In [1]: import numpy as np

In [2]: np.set_printoptions(precision=2, suppress=True, linewidth=200)

In [3]: F = np.load("x.npy")

In [4]: F
Out[4]: 
array([[ 3.29,  0.1 ,  8.95,  4.7 ,  2.07,  8.9 ,  5.57,  5.02,  2.04,  5.14,  1.04],
       [ 3.51,  0.05,  9.33,  4.05,  2.77,  8.92,  6.11,  5.06,  2.09,  4.49,  1.74],
       [ 2.33,  0.35,  8.82,  3.97,  2.23,  8.89,  6.23,  4.75,  2.47,  5.08,  0.95],
       [ 2.97, -0.3 ,  8.86,  3.69,  1.55,  8.87,  6.12,  4.83,  2.14,  5.64,  1.44],
       [ 3.8 , -0.07,  9.6 ,  4.29,  2.21,  8.91,  6.04,  4.68,  1.37,  5.04,  1.44],
       [ 3.17, -0.22,  9.35,  4.39,  2.23,  8.75,  5.9 ,  4.72,  2.16,  5.22,  1.4 ],
       [ 3.03,  0.3 ,  8.36,  4.14,  2.11,  8.79,  5.93,  5.13,  1.73,  4.8 ,  1.49],
       [ 3.03, -0.23,  9.09,  4.49,  1.97,  8.53,  5.95,  5.04,  1.6 ,  5.19,  0.73],
       [ 3.07,  0.07,  8.74,  3.86,  2.22,  8.92,  5.94,  4.91,  2.16,  4.92,  0.78],
       [ 3.05, -0.2 ,  9.23,  4.19,  2.1 ,  9.2 ,  5.79,  5.19,  2.92,  5.51,  0.67],
       [ 2.35,  0.18,  9.06,  4.52,  1.96,  9.05,  5.64,  4.86,  2.05,  5.05,  0.73],
       [ 3.03, -0.46,  8.62,  3.98,  2.11,  9.61,  6.32,  4.73,  1.88,  5.13,  1.23],
       [ 2.6 ,  0.06,  8.87,  4.07,  1.7 ,  8.99,  6.09,  5.  ,  2.02,  5.14,  0.91],
       [ 2.81,  0.26,  9.22,  3.88,  1.74,  9.35,  6.26,  5.04,  2.34,  5.06,  0.84],
       [ 2.69,  0.07,  8.07,  3.99,  1.42,  9.17,  6.49,  5.4 ,  1.96,  4.93,  1.04],
       [ 2.73,  0.18,  9.19,  4.41,  1.97,  9.13,  5.49,  4.64,  2.5 ,  5.69,  0.83],
       [ 2.8 , -0.43,  9.19,  3.85,  2.04,  9.46,  5.76,  5.11,  1.71,  5.16,  1.07],
       [ 8.12,  2.25,  2.86,  4.62,  7.26,  8.19,  0.15, -0.34,  1.76, -0.27,  7.67],
       [ 7.93,  2.13,  2.87,  4.77,  6.65,  7.57, -0.44,  0.34,  1.95,  0.14,  7.94],
       [ 8.2 ,  2.  ,  3.13,  4.76,  6.86,  8.25,  0.02, -0.13,  2.54,  0.24,  7.99],
       [ 7.92,  2.19,  2.7 ,  5.7 ,  7.35,  7.97,  0.49,  0.21,  2.07,  0.16,  7.68],
       [ 7.83,  1.68,  2.6 ,  5.22,  6.93,  8.05,  0.15,  0.49,  1.96,  0.23,  7.68],
       [ 8.11,  2.14,  2.55,  5.55,  7.58,  7.72, -0.05,  0.3 ,  1.92, -0.41,  7.99],
       [ 7.66,  2.29,  2.72,  5.26,  6.93,  7.7 , -0.03, -0.21,  1.87, -0.04,  8.07],
       [ 7.07,  2.07,  3.06,  4.74,  7.32,  8.16,  0.47,  0.57,  1.81, -0.06,  7.65],
       [ 8.29,  2.56,  2.81,  4.95,  7.  ,  7.64,  0.48, -0.03,  2.26, -0.77,  8.13],
       [ 7.8 ,  1.9 ,  2.66,  4.72,  7.57,  8.21,  0.1 ,  0.69,  1.84,  0.06,  7.91],
       [ 7.64,  2.02,  3.05,  5.42,  7.29,  7.84, -0.69,  0.15,  2.  , -0.15,  8.09],
       [ 8.14,  1.9 ,  3.34,  5.03,  6.3 ,  7.56,  0.11, -0.48,  2.28, -0.43,  7.75],
       [ 8.16,  2.17,  2.76,  5.46,  7.21,  8.11, -0.31,  0.52,  2.11,  0.13,  7.84],
       [ 7.8 ,  1.7 ,  2.58,  5.04,  7.07,  8.1 , -0.04, -0.27,  2.18, -0.31,  8.01],
       [ 7.88,  1.66,  2.69,  5.11,  7.29,  8.03,  0.3 , -0.3 ,  2.24,  0.03,  8.42],
       [ 8.58,  2.28,  3.33,  5.6 ,  6.75,  8.04,  0.26,  0.53,  1.82, -0.09,  7.7 ],
       [ 8.24,  2.07,  3.26,  4.76,  7.14,  7.4 , -0.35, -0.02,  2.09,  0.32,  7.36]])

In [5]: Uu, s, Vt = np.linalg.svd(F, full_matrices=False)

In [6]: np.abs(Uu[:, 0]).round(6).argmax()
Out[6]: np.int64(1)

In [7]: round(float(np.sqrt((s ** 2).sum())), 2), round(np.linalg.norm(F), 2)
Out[7]: (98.17, np.float64(98.17))

In [8]: np.allclose(Uu * s @ Vt, F)
Out[8]: True

In [9]: np.abs(Vt[0])
Out[9]: array([0.36, 0.07, 0.4 , 0.31, 0.3 , 0.56, 0.2 , 0.17, 0.14, 0.17, 0.3 ])
